In [1]: import numpy as np

In [2]: from numpy import linalg as LA

In [3]: np.set_printoptions(precision=2, suppress=True, linewidth=100)

In [4]: X = np.loadtxt("mat.csv", delimiter=",")

In [5]: print(X)
[[-43. -21.  17.]
 [ 24.  11.  -8.]
 [-78. -39.  34.]]

In [6]: print(X.shape)
(3, 3)

In [7]: print(X.sum(axis=1))
[-47.  27. -83.]

In [8]: print(X.mean(axis=0))
[-32.33 -16.33  14.33]

In [9]: print(np.abs(X).max())
78.0

In [10]: print(np.count_nonzero(X))
9

In [11]: print(np.round(LA.norm(X), 2))
110.0

In [12]: u = np.array([-2, -2])

In [13]: print(np.correlate(X[2], X[0], "full"))
[-1326.   975.  4751.   963. -1462.]

In [14]: print(np.polyval(u, X[2]))
[154.  76. -70.]

In [15]: W2 = 3 * np.array([[0.8, 1.4, -0.7, -0.8, -0.6, -1.6],
    ...:     [1.9, 1.2, -0.6, -1.1, -1.1, 0.0],
    ...:     [0.5, 0.0, -0.1, 0.3, 0.3, -0.8]])

In [16]: rng = np.random.default_rng(58822)

In [17]: idx = rng.integers(0, 3, 25)

In [18]: F = W2[idx] + rng.normal(size=(25, 6))

In [19]: print(F.round(2) + 0)
[[ 2.8   2.57 -1.63 -0.72  0.51 -3.18]
 [ 0.81  4.13 -2.61 -3.3  -3.3  -4.93]
 [ 2.85  3.04 -0.48 -2.25 -2.13 -5.25]
 [ 1.45  4.04 -1.09 -1.12 -1.72 -4.33]
 [ 5.12  4.64 -2.62 -4.41 -2.7  -0.67]
 [ 5.02  2.35 -1.76 -3.1  -4.35 -1.04]
 [ 2.81  4.06 -2.61 -2.15 -1.44 -3.89]
 [ 3.03  0.13  1.72 -1.07  2.2  -0.6 ]
 [ 3.66  4.72 -1.71 -3.63 -3.99 -5.62]
 [ 1.52 -0.14 -0.09  0.51  1.4  -1.95]
 [ 2.72  4.49 -3.29 -3.71 -0.31 -4.37]
 [ 5.48  4.26 -2.45 -4.58 -2.22 -0.5 ]
 [ 0.73 -0.16 -1.48  1.34  1.44 -0.79]
 [ 6.22  4.31 -2.06 -3.66 -2.73  0.  ]
 [ 0.9  -0.56  0.24  3.64  3.11 -1.87]
 [ 5.97  3.89 -0.05 -4.3  -3.21  1.98]
 [ 2.57  5.14 -2.37 -3.23 -2.07 -5.24]
 [ 0.85 -1.88 -0.33  0.49  0.76 -2.48]
 [ 2.47  4.02 -2.82 -1.57 -2.79 -4.05]
 [ 7.05  3.27 -1.99 -4.17 -0.88 -2.23]
 [ 6.03  3.8  -2.11 -4.31 -2.53 -2.27]
 [ 1.49  3.59 -2.01 -3.49 -0.58 -3.24]
 [ 4.97  2.04 -1.17 -3.94 -3.62  0.4 ]
 [ 2.01  0.95 -0.61  1.5   1.66 -0.99]
 [ 7.6   3.14 -2.52 -3.29 -3.78 -0.19]]

In [20]: Xs = F - F.mean(axis=0)

In [21]: Uu, sigma, vt = LA.svd(Xs, full_matrices=False)

In [22]: print(vt[0] * np.sign(vt[0, np.abs(vt[0]).argmax()]))
[-0.43 -0.44  0.2   0.56  0.51 -0.02]

In [23]: print(np.searchsorted(np.cumsum(sigma ** 2) / (sigma ** 2).sum(), 0.9) + 1)
3

In [24]: print(np.round(Xs.mean(axis=0), 2) + 0)
[0. 0. 0. 0. 0. 0.]

In [25]: print(sigma ** 2 / (sigma ** 2).sum())
[0.6  0.26 0.05 0.03 0.03 0.02]

In [26]: print(sigma)
[18.42 12.18  5.25  4.35  4.15  3.37]

In [27]: print(np.round((sigma ** 2).sum() ** 2 / (sigma ** 4).sum(), 2))
2.28

In [28]: print((np.sign(Uu[:, 0]) == np.sign(Uu[0, 0])).astype(int))
[1 0 0 1 0 0 0 1 0 1 0 0 1 0 1 0 0 1 0 0 0 1 0 1 0]
